In [1]: import numpy as np

In [2]: import numpy.linalg as la

In [3]: np.set_printoptions(precision=3, suppress=True, linewidth=120, legacy="1.25")

In [4]: rnd = lambda a: np.round(a, 3) + 0

In [5]: M = np.load("x.npy")

In [6]: print(M)
[[0 0 0 0 0 0 0 0 0 0 0 0 0]
 [0 0 0 0 0 0 0 0 0 0 0 0 0]
 [0 0 0 0 0 0 1 3 0 0 0 0 0]
 [3 2 1 0 3 0 0 0 0 0 0 0 2]
 [0 0 0 0 0 0 0 0 2 0 0 0 0]
 [0 2 0 0 1 0 0 0 0 0 0 1 0]
 [0 0 0 0 0 0 0 1 0 0 0 0 0]
 [0 0 0 0 0 0 0 0 0 0 0 0 0]]

In [7]: # looks like rank 5

In [8]: M2 = np.array([[3, 0, 6],
   ...:     [3, 8, 0],
   ...:     [8, 5, 0],
   ...:     [2, 2, 6],
   ...:     [7, 8, 7],
   ...:     [8, 2, 9],
   ...:     [2, 4, 3],
   ...:     [8, 6, 9],
   ...:     [5, 5, 4],
   ...:     [8, 0, 1],
   ...:     [2, 8, 3],
   ...:     [4, 7, 9],
   ...:     [0, 4, 7]])

In [9]: print(np.einsum("ij,ij->i", M, M))
[ 0  0 10 27  4  6  1  0]

In [10]: print(np.einsum("ik,kj->ji", M, M2))
[[ 0  0 26 44 10 17  8  0]
 [ 0  0 22 53 10 31  6  0]
 [ 0  0 30 53  8 16  9  0]]

In [11]: print(la.matrix_rank(M @ M2))
3

In [12]: print(np.einsum("ij->j", M))
[3 4 1 0 4 0 1 4 2 0 0 1 2]

In [13]: print(M @ M2)
[[ 0  0  0]
 [ 0  0  0]
 [26 22 30]
 [44 53 53]
 [10 10  8]
 [17 31 16]
 [ 8  6  9]
 [ 0  0  0]]

In [14]: print(np.einsum("ik,kj->ij", M, M2))
[[ 0  0  0]
 [ 0  0  0]
 [26 22 30]
 [44 53 53]
 [10 10  8]
 [17 31 16]
 [ 8  6  9]
 [ 0  0  0]]

In [15]: left, sv, vt = la.svd(M)

In [16]: print(rnd(sv))
[5.396 3.303 2.    1.97  0.303 0.    0.    0.   ]

In [17]: M2 = left[:, :5] @ np.diag(sv[:5]) @ vt[:5]

In [18]: print(rnd(la.norm(M - M2, 2)), sv[5])
0.0 0.0

In [19]: print(rnd(M2))
[[0. 0. 0. 0. 0. 0. 0. 0. 0. 0. 0. 0. 0.]
 [0. 0. 0. 0. 0. 0. 0. 0. 0. 0. 0. 0. 0.]
 [0. 0. 0. 0. 0. 0. 1. 3. 0. 0. 0. 0. 0.]
 [3. 2. 1. 0. 3. 0. 0. 0. 0. 0. 0. 0. 2.]
 [0. 0. 0. 0. 0. 0. 0. 0. 2. 0. 0. 0. 0.]
 [0. 2. 0. 0. 1. 0. 0. 0. 0. 0. 0. 1. 0.]
 [0. 0. 0. 0. 0. 0. 0. 1. 0. 0. 0. 0. 0.]
 [0. 0. 0. 0. 0. 0. 0. 0. 0. 0. 0. 0. 0.]]

In [20]: print(rnd(la.norm(M - M2) / la.norm(M)))
0.0

In [21]: print(rnd(np.abs(M - M2).max()))
0.0

In [22]: print(la.matrix_rank(M, rtol=0.05))
5

In [23]: print(la.matrix_rank(M2))
5
